$ ipython --no-banner

In [1]: import numpy as np

In [2]: np.set_printoptions(precision=3, suppress=True, linewidth=120, sign=" ")

In [3]: def rnd(a):
   ...:     return np.round(a, 3) + 0
   ...: 

In [4]: out = np.array([[4, 1, 2, 0, 3, 3, 5, 1, 4, 3, 0],
   ...:     [5, 5, 2, 1, 3, 3, 2, 2, 4, 3, 1],
   ...:     [1, 1, 1, 3, 2, 1, 2, 4, 0, 2, 5],
   ...:     [1, 3, 3, 3, 2, 5, 0, 4, 4, 0, 4],
   ...:     [4, 4, 1, 5, 2, 1, 1, 1, 4, 3, 3],
   ...:     [4, 4, 3, 0, 5, 2, 0, 1, 2, 4, 2],
   ...:     [1, 0, 3, 4, 2, 3, 5, 4, 4, 4, 4],
   ...:     [3, 4, 2, 3, 2, 0, 3, 4, 1, 1, 3],
   ...:     [1, 1, 5, 5, 1, 3, 1, 2, 3, 2, 3],
   ...:     [2, 4, 0, 4, 5, 4, 5, 4, 3, 3, 0],
   ...:     [1, 2, 2, 2, 0, 3, 1, 3, 1, 0, 4]])

In [5]: feats = np.triu(out)

In [6]: feats
Out[6]: 
array([[ 4,  1,  2,  0,  3,  3,  5,  1,  4,  3,  0],
       [ 0,  5,  2,  1,  3,  3,  2,  2,  4,  3,  1],
       [ 0,  0,  1,  3,  2,  1,  2,  4,  0,  2,  5],
       [ 0,  0,  0,  3,  2,  5,  0,  4,  4,  0,  4],
       [ 0,  0,  0,  0,  2,  1,  1,  1,  4,  3,  3],
       [ 0,  0,  0,  0,  0,  2,  0,  1,  2,  4,  2],
       [ 0,  0,  0,  0,  0,  0,  5,  4,  4,  4,  4],
       [ 0,  0,  0,  0,  0,  0,  0,  4,  1,  1,  3],
       [ 0,  0,  0,  0,  0,  0,  0,  0,  3,  2,  3],
       [ 0,  0,  0,  0,  0,  0,  0,  0,  0,  3,  0],
       [ 0,  0,  0,  0,  0,  0,  0,  0,  0,  0,  4]])

In [7]: print(np.linalg.norm(feats, axis=1).argmax())
0

In [8]: rnd(np.linalg.norm(feats, 2))
Out[8]: np.float64(18.874)

In [9]: rnd(np.linalg.norm(feats, 1)), rnd(np.linalg.norm(feats, np.inf))
Out[9]: (np.float64(29.0), np.float64(26.0))

In [10]: rnd(np.linalg.norm(feats[7] - feats[3]))
Out[10]: np.float64(7.0)

In [11]: feats[7] @ feats[3]
Out[11]: np.int64(32)

In [12]: print(rnd(np.linalg.norm(feats, axis=0)))
[  4.      5.099   3.      4.359   5.477   7.      7.681   8.426   9.695   8.775  10.247]

In [13]: m1 = np.load("mat.npy")

In [14]: print(m1)
[[ 0 -6  7 -5  7 -5 -3 -1  2  5 -3 -3 -2]
 [ 0  4 -4  5  1  7  9 -1 -2 -6 -8 -8 -8]
 [ 0  0 -4 -5 -7  4 -7  1 -7 -1  7  8  1]
 [ 0  0  0  9  4  1 -6  9 -2  1  7  8 -7]
 [ 0  0  0  0  3  3  9 -5 -9  7  1 -7  5]
 [ 0  0  0  0  0 -4  4 -8 -1 -4  0  4  6]
 [ 0  0  0  0  0  0 -8 -9  1  8  6 -6 -6]
 [ 0  0  0  0  0  0  0  1 -1  4  0 -4  8]
 [ 0  0  0  0  0  0  0  0 -9 -6 -5  0  6]
 [ 0  0  0  0  0  0  0  0  0  3  0 -6  9]
 [ 0  0  0  0  0  0  0  0  0  0  2  1 -3]
 [ 0  0  0  0  0  0  0  0  0  0  0  1  0]
 [ 0  0  0  0  0  0  0  0  0  0  0  0  6]]

In [15]: rng = np.random.default_rng(62)

In [16]: labels = rng.permutation(13)

In [17]: print(labels)
[  4   7   8   2   1  12   6   0   9   5   3  11  10]

In [18]: out = m1[labels][:, labels]

In [19]: print(np.trace(out))
4

In [20]: np.diag(out)
Out[20]: array([ 3,  1, -9, -4,  4,  6, -8,  0,  3, -4,  9,  1,  2])
